>>> import numpy as np
>>> np.set_printoptions(precision=4, suppress=True, linewidth=120)
>>> A = np.loadtxt("test12.csv", delimiter=",")
>>> A
array([[ 1.6861, -1.4735,  1.4473,  0.8692,  0.9587,  0.4644, -0.0298],
       [ 0.7307,  0.4212, -1.9632,  1.9074, -0.4088,  0.1816,  0.7721],
       [-1.4323,  0.2524,  1.2131, -2.1816, -0.0372, -0.376 , -0.7148],
       [ 1.6919, -1.4717,  1.4355,  0.8821,  0.9566,  0.4659, -0.0248],
       [-1.748 ,  1.4493, -1.3091, -1.0142, -0.933 , -0.48  , -0.0271],
       [-1.1484,  1.4521, -2.0823,  0.056 , -1.0018, -0.3246,  0.3526],
       [ 0.7359,  0.4169, -1.9595,  1.9106, -0.406 ,  0.1831,  0.7722],
       [ 0.9125, -1.3823,  2.213 , -0.3744,  0.9737,  0.2622, -0.4494],
       [ 1.7858, -1.4277,  1.2081,  1.1125,  0.912 ,  0.4894,  0.0668],
       [ 1.5323, -0.3738, -1.0442,  2.1842,  0.1205,  0.4042,  0.6879],
       [-1.26  ,  0.0632,  1.4555, -2.1487,  0.0908, -0.3278, -0.7465],
       [-1.8065,  1.4126, -1.1448, -1.171 , -0.898 , -0.4945, -0.091 ],
       [ 1.907 , -1.0885,  0.224 ,  1.818 ,  0.6347,  0.5146,  0.3944],
       [-1.4331,  1.4972, -1.8286, -0.3851, -1.0052, -0.3993,  0.2067],
       [ 1.596 , -1.4925,  1.6089,  0.6816,  0.9835,  0.4414, -0.1006],
       [-0.7884, -0.3737,  1.9209, -1.9414,  0.3783, -0.1975, -0.7732],
       [ 0.5924,  0.5307, -2.0542,  1.8197, -0.4786,  0.1437,  0.7661],
       [ 1.0206, -1.4173,  2.1604, -0.2328,  0.9889,  0.2908, -0.4072],
       [-1.0997, -0.0964,  1.6409, -2.0943,  0.1972, -0.2833, -0.7638],
       [ 1.8911, -1.2977,  0.7559,  1.4874,  0.7992,  0.5143,  0.2294],
       [-1.1563,  1.4541, -2.0768,  0.0446, -1.0024, -0.3267,  0.349 ],
       [-0.0734, -0.8931,  2.2769, -1.4205,  0.7028, -0.0025, -0.7078],
       [ 0.6604,  0.4776, -2.0113,  1.8639, -0.4448,  0.1624,  0.7696],
       [-0.0968, -0.8783,  2.2706, -1.4407,  0.6939, -0.0088, -0.7115],
       [-1.2591,  0.0623,  1.4566, -2.1485,  0.0914, -0.3276, -0.7466],
       [-1.9124,  1.197 , -0.4823, -1.6709, -0.7185, -0.518 , -0.3175],
       [-1.8616,  0.9201,  0.1295, -1.9804, -0.5088, -0.4997, -0.4905],
       [-1.7161,  0.6331,  0.6452, -2.1364, -0.3018, -0.4567, -0.6115],
       [ 1.7202, -0.6396, -0.6344,  2.1342,  0.3064,  0.4578,  0.6093],
       [ 1.0527,  0.1409, -1.6894,  2.0749, -0.2265,  0.2703,  0.7671]])
>>> # looks like rank 2
>>> rank = np.linalg.matrix_rank(A)
>>> rank
np.int64(2)
>>> null = np.linalg.svd(A)[2][rank:].T
>>> np.allclose(A @ null, 0)
True
>>> np.linalg.matrix_rank(A.T @ A), np.linalg.matrix_rank(A @ A.T)
(np.int64(2), np.int64(2))
>>> null.shape
(7, 5)
>>> m1 = np.load("case0.npy")
>>> m1
array([[1.    , 0.    , 0.    , 0.    , 0.    , 0.    , 0.    ],
       [0.    , 0.5   , 0.    , 0.    , 0.    , 0.5   , 0.    ],
       [0.    , 0.    , 0.3333, 0.    , 0.3333, 0.3333, 0.    ],
       [0.25  , 0.    , 0.    , 0.5   , 0.    , 0.25  , 0.    ],
       [0.    , 0.3333, 0.    , 0.3333, 0.3333, 0.    , 0.    ],
       [0.    , 0.2   , 0.    , 0.2   , 0.2   , 0.4   , 0.    ],
       [0.1429, 0.1429, 0.    , 0.1429, 0.1429, 0.1429, 0.2857]])
>>> f = np.array([-1, -2, -1, -3, -3, 3, 3])
>>> A2 = m1 + np.outer(f, np.eye(7)[6])
>>> np.linalg.matrix_rank(np.linalg.inv(A2) - np.linalg.inv(m1), tol=1e-8)
np.int64(1)
>>> f = np.array([-3, 0, 0, -2, 3, -3, -2])
>>> feats = np.array([np.roll(f, i) for i in range(7)])
>>> feats
array([[-3,  0,  0, -2,  3, -3, -2],
       [-2, -3,  0,  0, -2,  3, -3],
       [-3, -2, -3,  0,  0, -2,  3],
       [ 3, -3, -2, -3,  0,  0, -2],
       [-2,  3, -3, -2, -3,  0,  0],
       [ 0, -2,  3, -3, -2, -3,  0],
       [ 0,  0, -2,  3, -3, -2, -3]])
>>> feats.sum(axis=1)
array([-7, -7, -7, -7, -7, -7, -7])
>>> round(np.linalg.norm(feats), 4)
np.float64(15.6525)
>>> feats.shape
(7, 7)
>>> feats - feats[0]
array([[ 0,  0,  0,  0,  0,  0,  0],
       [ 1, -3,  0,  2, -5,  6, -1],
       [ 0, -2, -3,  2, -3,  1,  5],
       [ 6, -3, -2, -1, -3,  3,  0],
       [ 1,  3, -3,  0, -6,  3,  2],
       [ 3, -2,  3, -1, -5,  0,  2],
       [ 3,  0, -2,  5, -6,  1, -1]])
>>> np.linalg.svd(feats, compute_uv=False)
array([7.1543, 7.1543, 7.    , 5.045 , 5.045 , 4.6222, 4.6222])
>>> np.diff(feats, axis=0)
array([[ 1, -3,  0,  2, -5,  6, -1],
       [-1,  1, -3,  0,  2, -5,  6],
       [ 6, -1,  1, -3,  0,  2, -5],
       [-5,  6, -1,  1, -3,  0,  2],
       [ 2, -5,  6, -1,  1, -3,  0],
       [ 0,  2, -5,  6, -1,  1, -3]])
>>> theta = np.radians(9)
>>> r_ = np.eye(7)
>>> r_[0, 0] = r_[3, 3] = np.cos(theta)
>>> r_[0, 3], r_[3, 0] = -np.sin(theta), np.sin(theta)
>>> r_
array([[ 0.9877,  0.    ,  0.    , -0.1564,  0.    ,  0.    ,  0.    ],
       [ 0.    ,  1.    ,  0.    ,  0.    ,  0.    ,  0.    ,  0.    ],
       [ 0.    ,  0.    ,  1.    ,  0.    ,  0.    ,  0.    ,  0.    ],
       [ 0.1564,  0.    ,  0.    ,  0.9877,  0.    ,  0.    ,  0.    ],
       [ 0.    ,  0.    ,  0.    ,  0.    ,  1.    ,  0.    ,  0.    ],
       [ 0.    ,  0.    ,  0.    ,  0.    ,  0.    ,  1.    ,  0.    ],
       [ 0.    ,  0.    ,  0.    ,  0.    ,  0.    ,  0.    ,  1.    ]])
>>> A2 = feats @ r_.T
>>> np.allclose(feats @ feats.T, A2 @ A2.T)
True
>>> A2
array([[-2.6502,  0.    ,  0.    , -2.4447,  3.    , -3.    , -2.    ],
       [-1.9754, -3.    ,  0.    , -0.3129, -2.    ,  3.    , -3.    ],
       [-2.9631, -2.    , -3.    , -0.4693,  0.    , -2.    ,  3.    ],
       [ 3.4324, -3.    , -2.    , -2.4938,  0.    ,  0.    , -2.    ],
       [-1.6625,  3.    , -3.    , -2.2882, -3.    ,  0.    ,  0.    ],
       [ 0.4693, -2.    ,  3.    , -2.9631, -2.    , -3.    ,  0.    ],
       [-0.4693,  0.    , -2.    ,  2.9631, -3.    , -2.    , -3.    ]])
